$ python -q
>>> import numpy as np
>>> np.set_printoptions(suppress=True, linewidth=120)
>>> rd = lambda a: np.round(a, 2) + 0
>>> M = np.loadtxt("dump.csv", delimiter=",")
>>> print(rd(M))
[[0.3  0.34 0.3  0.06]
 [0.34 0.39 0.34 0.07]
 [0.3  0.34 0.3  0.06]
 [0.06 0.07 0.06 0.01]]
>>> evals, V = np.linalg.eigh(M)
>>> vec = np.array([-3, -1, 0, -3])
>>> print(rd(vec @ M @ vec))
6.74
>>> print(rd(V * np.abs(evals) @ V.T))
[[0.3  0.34 0.3  0.06]
 [0.34 0.39 0.34 0.07]
 [0.3  0.34 0.3  0.06]
 [0.06 0.07 0.06 0.01]]
>>> print(rd(np.abs(M).sum(axis=1).max()), rd(np.abs(evals).max()))
1.14 1.0
>>> print(rd(np.linalg.eigvals(M)))
[0. 1. 0. 0.]
>>> print(rd(np.einsum("ij,ji->", M, M)))
1.0
>>> print(rd(np.poly(M)))
[ 1. -1.  0.  0.  0.]
>>> other = np.array([[2, 0, 1], [1, 0, 0], [0, 0, 2]])
>>> data = np.triu(other, 1)
>>> print(data)
[[0 0 1]
 [0 0 0]
 [0 0 0]]
>>> # triangular
>>> print(rd(np.linalg.svd(data, compute_uv=False)))
[1. 0. 0.]
>>> u = np.array([1, 0, 3])
>>> print(np.correlate(data[2], data[0], "full"))
[0 0 0 0 0]
>>> print(np.array([np.convolve(row, u, "same") for row in data]))
[[0 1 0]
 [0 0 0]
 [0 0 0]]
>>> Uu, sv, Vh = np.linalg.svd(data)
>>> print(sv)
[ 1.  0. -0.]
>>> other = Uu[:, :1] @ np.diag(sv[:1]) @ Vh[:1]
>>> print(rd(np.linalg.norm(data - other, 2)), sv[1])
0.0 0.0
>>> print(other)
[[0. 0. 1.]
 [0. 0. 0.]
 [0. 0. 0.]]
>>> print(rd(np.linalg.norm(data - other) / np.linalg.norm(data)))
0.0
>>> gram = data.T @ data
>>> print(np.trace(gram), (data ** 2).sum())
1 1
>>> print(rd(np.linalg.svd(data, compute_uv=False) ** 2))
[1. 0. 0.]
>>> print(np.diag(gram))
[0 0 1]
>>> print((data @ data.T).shape)
(3, 3)
>>> print(np.allclose(gram, gram.T))
True
>>> rk = np.linalg.matrix_rank(data)
>>> print(rk)
1
>>> null = np.linalg.svd(data)[2][rk:].T
>>> print(np.linalg.matrix_rank(data.T @ data), np.linalg.matrix_rank(data @ data.T))
1 1
>>> print(data @ null)
[[0. 0.]
 [0. 0.]
 [0. 0.]]
>>> print(null @ null.T)
[[1. 0. 0.]
 [0. 1. 0.]
 [0. 0. 0.]]
>>> print([int(np.linalg.matrix_rank(data[:, :j + 1])) for j in range(3)])
[0, 0, 1]
>>> J = np.loadtxt("mat.csv", delimiter=",")
>>> print(rd(J))
[[ 4.62  9.4  10.21]
 [-1.26  7.94  5.81]
 [ 1.05  8.51  7.54]
 [-2.17  7.71  5.12]
 [11.11 11.03 15.08]
 [ 5.61  9.65 10.96]
 [ 3.67  9.17  9.5 ]
 [ 1.83  8.71  8.12]
 [ 1.9   8.72  8.17]
 [ 0.25  8.31  6.94]
 [ 3.31  9.08  9.23]
 [ 9.9  10.73 14.18]
 [ 2.27  8.82  8.45]
 [ 4.42  9.35 10.06]
 [ 5.4   9.6  10.8 ]]
>>> # looks like rank 2
>>> rk = np.linalg.matrix_rank(M)
>>> print(rk)
1
>>> null = np.linalg.svd(M)[2][rk:].T
>>> print([int(np.linalg.matrix_rank(M[:, :j + 1])) for j in range(4)])
[1, 1, 1, 1]
>>> print([int(np.linalg.matrix_rank(M[:i])) for i in range(1, len(M) + 1)])
[1, 1, 1, 1]
>>> print(rd(null @ null.T))
[[ 0.7  -0.34 -0.3  -0.06]
 [-0.34  0.61 -0.34 -0.07]
 [-0.3  -0.34  0.7  -0.06]
 [-0.06 -0.07 -0.06  0.99]]
>>> print(rd(M @ null))
[[0. 0. 0.]
 [0. 0. 0.]
 [0. 0. 0.]
 [0. 0. 0.]]
>>> cent = J[[4, 0]].astype(float)
>>> for _ in range(7):
...     labels = np.linalg.norm(J[:, None] - cent, axis=-1).argmin(axis=1)
...     cent = np.array([J[labels == j].mean(axis=0) for j in range(2)])
... 
>>> print(labels)
[1 1 1 1 0 1 1 1 1 1 1 0 1 1 1]
>>> print(rd(cent))
[[10.51 10.88 14.63]
 [ 2.38  8.84  8.53]]
>>> print(rd(cent[1] - cent[0]))
[-8.13 -2.03 -6.1 ]
